% python3 -q
>>> import numpy as np
>>> from numpy import linalg as LA
>>> np.set_printoptions(precision=3, suppress=True, linewidth=100, legacy="1.25")
>>> rd = lambda a: np.round(a, 3) + 0
>>> arr = np.loadtxt("w.csv", delimiter=",")
>>> rd(arr)
array([[-0.112,  0.306, -0.531,  0.782],
       [ 0.168, -0.331, -0.832, -0.411],
       [ 0.897, -0.272,  0.13 ,  0.323],
       [-0.393, -0.85 ,  0.092,  0.339]])
>>> # columns are unit length and at right angles
>>> rd(arr.sum(axis=0))
array([ 0.561, -1.147, -1.142,  1.033])
>>> rd(LA.svd(arr, compute_uv=False))
array([1., 1., 1., 1.])
>>> arr.shape
(4, 4)
>>> np.unravel_index(np.abs(arr).argmax(), arr.shape)
(2, 0)
>>> rd(arr.sum(axis=1))
array([ 0.446, -1.407,  1.079, -0.812])
>>> cov = arr.T @ arr
>>> (arr @ arr.T).shape
(4, 4)
>>> rd(LA.eigvalsh(cov)[::-1])
array([1., 1., 1., 1.])
>>> O, _ = LA.qr(np.array([[0.0, -0.9, 0.0, -0.7, -0.9],
...     [-0.9, 0.4, 0.9, -0.8, 1.4],
...     [-0.2, -0.1, -2.2, 1.5, -0.7],
...     [-0.7, -0.1, 0.8, -0.9, 0.4],
...     [-0.5, 0.4, -0.3, -0.4, 0.7]]))
>>> J = 4 * O
>>> rd(J)
array([[ 0.   , -3.58 ,  0.218,  1.3  , -1.202],
       [ 2.855,  0.533,  0.718, -0.946, -2.481],
       [ 0.634, -0.633, -3.722, -1.158, -0.041],
       [ 2.221, -1.221,  0.821, -0.857,  2.858],
       [ 1.586,  1.003, -0.953,  3.367,  0.48 ]])
>>> vec = np.array([1, 2, 1, 0])
>>> rd(LA.inv(arr))
array([[-0.112,  0.168,  0.897, -0.393],
       [ 0.306, -0.331, -0.272, -0.85 ],
       [-0.531, -0.832,  0.13 ,  0.092],
       [ 0.782, -0.411,  0.323,  0.339]])
>>> [p for p in range(1, 25) if np.allclose(LA.matrix_power(arr, p), np.eye(4))]
[]
>>> 4 - LA.matrix_rank(arr - np.eye(4), tol=1e-8)
1
>>> rd(LA.det(arr))
-1.0
>>> O, V = LA.qr(J[:, :1])[0], LA.qr(J[:, 1:])[0]
>>> s = LA.svd(O.T @ V, compute_uv=False)
>>> rd(LA.norm(O @ O.T - V @ V.T, 2))
1.0
>>> M2 = LA.inv(J)
>>> rd(LA.cond(J))
1.0
>>> rd(LA.det(J) * LA.det(M2))
1.0
>>> np.allclose(arr @ arr.T, arr.T @ arr)
True
>>> f = np.array([-9, 2, -9, 1, 8])
>>> M2 = J + np.outer(f, np.eye(5)[0])
>>> rd(LA.det(M2) / LA.det(J)), rd(1 + LA.solve(J, f)[0])
(1.932, 1.932)
>>> LA.matrix_rank(LA.inv(M2) - LA.inv(J), tol=1e-8)
1
>>> LA.matrix_rank(M2 - J)
1
>>> K = np.load("block7.npy")
>>> K
array([[-0.78,  0.42],
       [ 0.39, -0.21],
       [ 1.56, -0.84],
       [-1.43,  0.77],
       [-0.91,  0.49],
       [-0.78,  0.42]])
>>> rd(LA.norm(K) ** 2 / LA.norm(K, 2) ** 2)
1.0
>>> rd(LA.norm(K, 1)), rd(LA.norm(K, np.inf))
(5.85, 2.4)
>>> rd(LA.norm(K[3] - K[1]))
2.067
>>> rd(LA.norm(K, 2))
2.934
>>> rd(LA.norm(K, axis=0))
array([2.584, 1.391])
>>> rd(K[3] @ K[1])
-0.719
>>> A = np.array([[1, 0, 0, 0, 0],
...     [0, 1, 0, 0, 0],
...     [0, 0, 1, 0, 0],
...     [0, 0, 0, 1, 0],
...     [0, 0, 0, 0, 1]])
>>> rng = np.random.default_rng(2414)
>>> idx = rng.permutation(5)
>>> idx
array([1, 3, 0, 2, 4])
>>> M2 = A[idx][:, idx]
>>> np.trace(M2)
5
>>> np.diag(M2)
array([1, 1, 1, 1, 1])
>>> rd(LA.det(M2)), rd(LA.det(A[idx]))
(1.0, -1.0)
>>> mat = np.load("layer8.npy")
>>> mat
array([[1.   , 0.2  , 0.04 , 0.008, 0.002, 0.   ],
       [0.2  , 1.   , 0.2  , 0.04 , 0.008, 0.002],
       [0.04 , 0.2  , 1.   , 0.2  , 0.04 , 0.008],
       [0.008, 0.04 , 0.2  , 1.   , 0.2  , 0.04 ],
       [0.002, 0.008, 0.04 , 0.2  , 1.   , 0.2  ],
       [0.   , 0.002, 0.008, 0.04 , 0.2  , 1.   ]])
>>> # equal to its transpose
>>> idx = rng.permutation(6)
>>> idx
array([4, 3, 0, 1, 5, 2])
>>> M2 = mat[idx][:, idx]
>>> rd(LA.det(M2)), rd(LA.det(mat[idx]))
(0.815, 0.815)
>>> rd(np.sort(np.abs(LA.eigvals(M2))))
array([0.688, 0.752, 0.867, 1.034, 1.238, 1.423])
>>> evals, V = LA.eigh(mat)
>>> np.unique(evals.round(6) + 0, return_counts=True)[1]
array([1, 1, 1, 1, 1, 1])
>>> rd(evals.sum()), np.trace(mat)
(6.0, 6.0)
>>> rd(LA.eigvalsh(mat + 5 * np.eye(6)))
array([5.688, 5.752, 5.867, 6.034, 6.238, 6.423])
>>> (evals > 1e-8).sum(), (evals < -1e-8).sum()
(6, 0)
>>> f = np.array([6, 6, -3])
>>> rd(np.polyval(f, mat[1]))
array([-1.56 ,  9.   , -1.56 , -2.75 , -2.952, -2.988])
>>> rd(np.cross(mat[1, :3], mat[2, :3]))
array([ 0.96 , -0.192,  0.   ])
>>> rd(np.convolve(mat[1], f))
array([ 1.2  ,  7.2  ,  6.6  , -1.56 , -0.312, -0.06 , -0.012, -0.006])
>>> rd(np.array([np.convolve(row, f, "same") for row in mat]))
array([[ 7.2  , -1.56 , -0.312, -0.06 , -0.012, -0.006],
       [ 7.2  ,  6.6  , -1.56 , -0.312, -0.06 , -0.012],
       [ 1.44 ,  7.08 ,  6.6  , -1.56 , -0.312, -0.072],
       [ 0.288,  1.416,  7.08 ,  6.6  , -1.56 , -0.36 ],
       [ 0.06 ,  0.282,  1.416,  7.08 ,  6.6  , -1.8  ],
       [ 0.012,  0.06 ,  0.282,  1.416,  7.08 ,  5.4  ]])
>>> vec = np.ones(6)
>>> for _ in range(6):
...     vec = mat @ vec
...     vec /= LA.norm(vec)
...     print(round(vec @ mat @ vec, 3))
... 
1.409
1.416
1.419
1.421
1.422
1.422
>>> rd(vec)
array([0.278, 0.425, 0.492, 0.492, 0.425, 0.278])
>>> rd(LA.eigvalsh(mat)[-1])
1.423
>>> rd(mat @ mat)
array([[1.042, 0.408, 0.122, 0.032, 0.009, 0.001],
       [0.408, 1.082, 0.416, 0.123, 0.033, 0.009],
       [0.122, 0.416, 1.083, 0.417, 0.123, 0.032],
       [0.032, 0.123, 0.417, 1.083, 0.416, 0.122],
       [0.009, 0.033, 0.123, 0.416, 1.082, 0.408],
       [0.001, 0.009, 0.032, 0.122, 0.408, 1.042]])
>>> np.trace(mat)
6.0
>>> (mat + mat.T) / 2
array([[1.   , 0.2  , 0.04 , 0.008, 0.002, 0.   ],
       [0.2  , 1.   , 0.2  , 0.04 , 0.008, 0.002],
       [0.04 , 0.2  , 1.   , 0.2  , 0.04 , 0.008],
       [0.008, 0.04 , 0.2  , 1.   , 0.2  , 0.04 ],
       [0.002, 0.008, 0.04 , 0.2  , 1.   , 0.2  ],
       [0.   , 0.002, 0.008, 0.04 , 0.2  , 1.   ]])
>>> rd(np.sort(np.abs(LA.eigvals(mat))))
array([0.688, 0.752, 0.867, 1.034, 1.238, 1.423])
>>> rd(np.abs(LA.eigvals(mat)).max())
1.423
>>> np.allclose(mat @ mat.T, mat.T @ mat)
True
>>> X = np.load("data.npy")
>>> X
array([[0, 0, 1, 0, 0],
       [0, 0, 0, 0, 1],
       [0, 0, 0, 1, 0],
       [1, 0, 0, 0, 0],
       [0, 1, 0, 0, 0]])
>>> # columns are unit length and at right angles
>>> X @ np.ones(5)
array([1., 1., 1., 1., 1.])
>>> LA.matrix_power(X, 100)
array([[0, 0, 1, 0, 0],
       [0, 1, 0, 0, 0],
       [0, 0, 0, 1, 0],
       [1, 0, 0, 0, 0],
       [0, 0, 0, 0, 1]])
>>> pr = np.eye(5)[4]
>>> for _ in range(5):
...     pr = pr @ X
...     print(pr.round(3))
... 
[0. 1. 0. 0. 0.]
[0. 0. 0. 0. 1.]
[0. 1. 0. 0. 0.]
[0. 0. 0. 0. 1.]
[0. 1. 0. 0. 0.]
>>> vec = np.array([-1, 1, 0, 0, -2])
>>> rhs = X @ vec
>>> rhs
array([ 0, -2,  0, -1,  1])
>>> rd(LA.solve(X, rhs))
array([-1.,  1.,  0.,  0., -2.])
>>> rd(LA.solve(X, -2 * rhs))
array([ 2., -2.,  0.,  0.,  4.])
>>> rd(LA.solve(X, X[:, 2]))
array([0., 0., 1., 0., 0.])
>>> rd(LA.solve(X, rhs + X[:, 3]))
array([-1.,  1.,  0.,  1., -2.])
>>> LA.matrix_power(X, 2)
array([[0, 0, 0, 1, 0],
       [0, 1, 0, 0, 0],
       [1, 0, 0, 0, 0],
       [0, 0, 1, 0, 0],
       [0, 0, 0, 0, 1]])
>>> np.allclose(X @ X.T, X.T @ X)
True
>>> X @ X
array([[0, 0, 0, 1, 0],
       [0, 1, 0, 0, 0],
       [1, 0, 0, 0, 0],
       [0, 0, 1, 0, 0],
       [0, 0, 0, 0, 1]])
>>> (X - X.T) / 2
array([[ 0. ,  0. ,  0.5, -0.5,  0. ],
       [ 0. ,  0. ,  0. ,  0. ,  0. ],
       [-0.5,  0. ,  0. ,  0.5,  0. ],
       [ 0.5,  0. , -0.5,  0. ,  0. ],
       [ 0. ,  0. ,  0. ,  0. ,  0. ]])
>>> (X + X.T) / 2
array([[0. , 0. , 0.5, 0.5, 0. ],
       [0. , 0. , 0. , 0. , 1. ],
       [0.5, 0. , 0. , 0.5, 0. ],
       [0.5, 0. , 0.5, 0. , 0. ],
       [0. , 1. , 0. , 0. , 0. ]])
>>> np.allclose(X, X.T)
False
